% python3 -q
>>> import numpy as np
>>> np.set_printoptions(suppress=True, linewidth=200)
>>> mat = np.load("x.npy")
>>> mat.round(2) + 0
array([[  7.  ,  -5.25,   0.25,  -7.5 ,  -8.25,   0.  ],
       [ 12.19,  -3.95,  -6.23, -10.09,  -1.77,  -5.19],
       [  7.95,  -5.01,  -0.93,  -7.97,  -7.07,  -0.95],
       [  5.22,  -5.69,   2.47,  -6.61, -10.47,   1.78],
       [  8.9 ,  -4.78,  -2.12,  -8.45,  -5.88,  -1.9 ],
       [  7.8 ,  -5.05,  -0.75,  -7.9 ,  -7.25,  -0.8 ],
       [  7.59,  -5.1 ,  -0.48,  -7.79,  -7.52,  -0.59],
       [ 14.55,  -3.36,  -9.18, -11.27,   1.18,  -7.55],
       [ 13.18,  -3.71,  -7.47, -10.59,  -0.53,  -6.18],
       [  3.2 ,  -6.2 ,   5.  ,  -5.6 , -13.  ,   3.8 ],
       [ 14.75,  -3.31,  -9.43, -11.37,   1.43,  -7.75],
       [  1.18,  -6.7 ,   7.52,  -4.59, -15.52,   5.82],
       [  6.89,  -5.28,   0.39,  -7.44,  -8.39,   0.11],
       [  7.23,  -5.19,  -0.04,  -7.62,  -7.96,  -0.23],
       [ 10.42,  -4.39,  -4.03,  -9.21,  -3.97,  -3.42],
       [ 12.51,  -3.87,  -6.63, -10.25,  -1.37,  -5.51],
       [ 12.83,  -3.79,  -7.03, -10.41,  -0.97,  -5.83],
       [ 10.03,  -4.49,  -3.54,  -9.02,  -4.46,  -3.03],
       [  9.07,  -4.73,  -2.33,  -8.53,  -5.67,  -2.07],
       [  3.14,  -6.22,   5.08,  -5.57, -13.08,   3.86],
       [  9.94,  -4.51,  -3.43,  -8.97,  -4.57,  -2.94],
       [ 13.96,  -3.51,  -8.45, -10.98,   0.45,  -6.96],
       [ 18.12,  -2.47, -13.65, -13.06,   5.65, -11.12],
       [  3.42,  -6.15,   4.73,  -5.71, -12.73,   3.58],
       [  7.98,  -5.  ,  -0.98,  -7.99,  -7.02,  -0.98],
       [  5.28,  -5.68,   2.4 ,  -6.64, -10.4 ,   1.72],
       [ 15.63,  -3.09, -10.54, -11.81,   2.54,  -8.63],
       [  6.28,  -5.43,   1.15,  -7.14,  -9.15,   0.72],
       [  5.59,  -5.6 ,   2.01,  -6.79, -10.01,   1.41],
       [  6.55,  -5.36,   0.81,  -7.28,  -8.81,   0.45],
       [  7.64,  -5.09,  -0.55,  -7.82,  -7.45,  -0.64],
       [  2.98,  -6.25,   5.27,  -5.49, -13.27,   4.02]])
>>> left, sig, Vh = np.linalg.svd(mat)
>>> evecs = Vh[:(sig > 1e-8).sum()]
>>> rng = np.random.default_rng(779029)
>>> vec = mat[30] + 5 * mat[19] + rng.integers(2) * np.eye(6)[2]
>>> vec.round(2)
array([ 23.31, -36.17,  24.86, -35.66, -72.86,  18.69])
>>> np.linalg.matrix_rank(np.vstack([mat, vec]))
np.int64(2)
>>> round(float(np.linalg.norm(vec - evecs.T @ evecs @ vec)), 2)
0.0
>>> np.round(np.diag(evecs.T @ evecs), 2)
array([0.44, 0.15, 0.29, 0.33, 0.6 , 0.18])
>>> cen = mat - mat.mean(axis=0)
>>> left, sig, Vh = np.linalg.svd(cen, full_matrices=False)
>>> np.abs(left[:, 0]).argmax()
np.int64(22)
>>> np.round(cen.mean(axis=0), 2) + 0
array([0., 0., 0., 0., 0., 0.])
>>> sig.round(2) + 0
array([54.2,  0. ,  0. ,  0. ,  0. ,  0. ])
>>> Z = mat[[4, 6]].astype(float)
>>> for _ in range(5):
...     z = np.linalg.norm(mat[:, None] - Z, axis=-1).argmin(axis=1)
...     Z = np.array([mat[z == j].mean(axis=0) for j in range(2)])
... 
>>> z
array([1, 0, 1, 1, 1, 1, 1, 0, 0, 1, 0, 1, 1, 1, 0, 0, 0, 0, 1, 1, 0, 0, 0, 1, 1, 1, 0, 1, 1, 1, 1, 1])
>>> Z.round(2)
array([[ 13.17,  -3.71,  -7.47, -10.59,  -0.53,  -6.17],
       [  6.04,  -5.49,   1.45,  -7.02,  -9.45,   0.96]])
>>> np.round(Z[1] - Z[0], 2)
array([-7.13, -1.78,  8.91,  3.57, -8.91,  7.13])
>>> left, sig, Vh = np.linalg.svd(Z, full_matrices=False)
>>> (sig > 1e-8).sum()
np.int64(2)
>>> np.round(left.T @ Z @ Vh.T, 2) + 0
array([[22.09,  0.  ],
       [ 0.  , 10.66]])
>>> np.round(sig / sig[0], 2)
array([1.  , 0.48])
>>> left.shape, sig.shape, Vh.shape
((2, 2), (2,), (2, 6))
>>> np.round(Vh @ Vh.T, 2) + 0
array([[1., 0.],
       [0., 1.]])
>>> np.abs(left[:, 0]).round(6).argmax()
np.int64(0)
>>> np.round(left.T @ left, 2) + 0
array([[1., 0.],
       [0., 1.]])
>>> np.allclose(left * sig @ Vh, Z)
True
>>> rk = np.linalg.matrix_rank(mat)
>>> rk
np.int64(2)
>>> ns = np.linalg.svd(mat)[2][rk:].T
>>> [int(np.linalg.matrix_rank(mat[:, :j + 1])) for j in range(6)]
[1, 2, 2, 2, 2, 2]
>>> np.allclose(mat @ ns, 0)
True
>>> [int(np.linalg.matrix_rank(np.delete(mat, i, axis=0))) for i in range(32)]
[2, 2, 2, 2, 2, 2, 2, 2, 2, 2, 2, 2, 2, 2, 2, 2, 2, 2, 2, 2, 2, 2, 2, 2, 2, 2, 2, 2, 2, 2, 2, 2]
>>> np.linalg.matrix_rank(mat.T @ mat), np.linalg.matrix_rank(mat @ mat.T)
(np.int64(2), np.int64(2))
>>> M = np.load("out4.npy")
>>> M.round(2) + 0
array([[-0.36, -0.15,  0.15, -0.44],
       [ 0.12, -0.43,  0.21,  0.3 ],
       [-0.48,  0.  , -0.44, -0.45],
       [ 0.51,  0.32,  0.46, -0.55],
       [ 0.53,  0.08, -0.71,  0.02],
       [ 0.06, -0.61,  0.09,  0.03],
       [-0.3 ,  0.56,  0.14,  0.46]])
>>> # orthonormal columns
>>> cov = M.T @ M
>>> np.allclose(cov, cov.T)
True
>>> vec = np.array([2, 2, 2, 0])
>>> y = M @ vec
>>> np.round(np.linalg.solve(M.T @ M, M.T @ y), 2) + 0
array([2., 2., 2., 0.])
>>> try:
...     np.linalg.solve(M, y)
... except np.linalg.LinAlgError as e:
...     print("failed:", e)
... 
failed: Last 2 dimensions of the array must be square
>>> np.round(np.linalg.pinv(M) @ M, 2) + 0
array([[1., 0., 0., 0.],
       [0., 1., 0., 0.],
       [0., 0., 1., 0.],
       [0., 0., 0., 1.]])
>>> y.round(2)
array([-0.7 , -0.2 , -1.83,  2.56, -0.18, -0.92,  0.81])
>>> np.round(np.linalg.lstsq(M, y)[0], 2) + 0
array([2., 2., 2., 0.])
>>> y = y + 0.02 * rng.normal(size=7)
>>> y.round(2)
array([-0.7 , -0.21, -1.84,  2.57, -0.18, -0.94,  0.81])
>>> b, *_ = np.linalg.lstsq(M, y)
>>> np.round(M.T @ (y - M @ b), 2) + 0
array([0., 0., 0., 0.])
>>> [round(float(np.linalg.norm(np.linalg.solve(M.T @ M + lam * np.eye(4), M.T @ y))), 2) for lam in (0, 1, 10, 100)]
[3.47, 1.74, 0.32, 0.03]
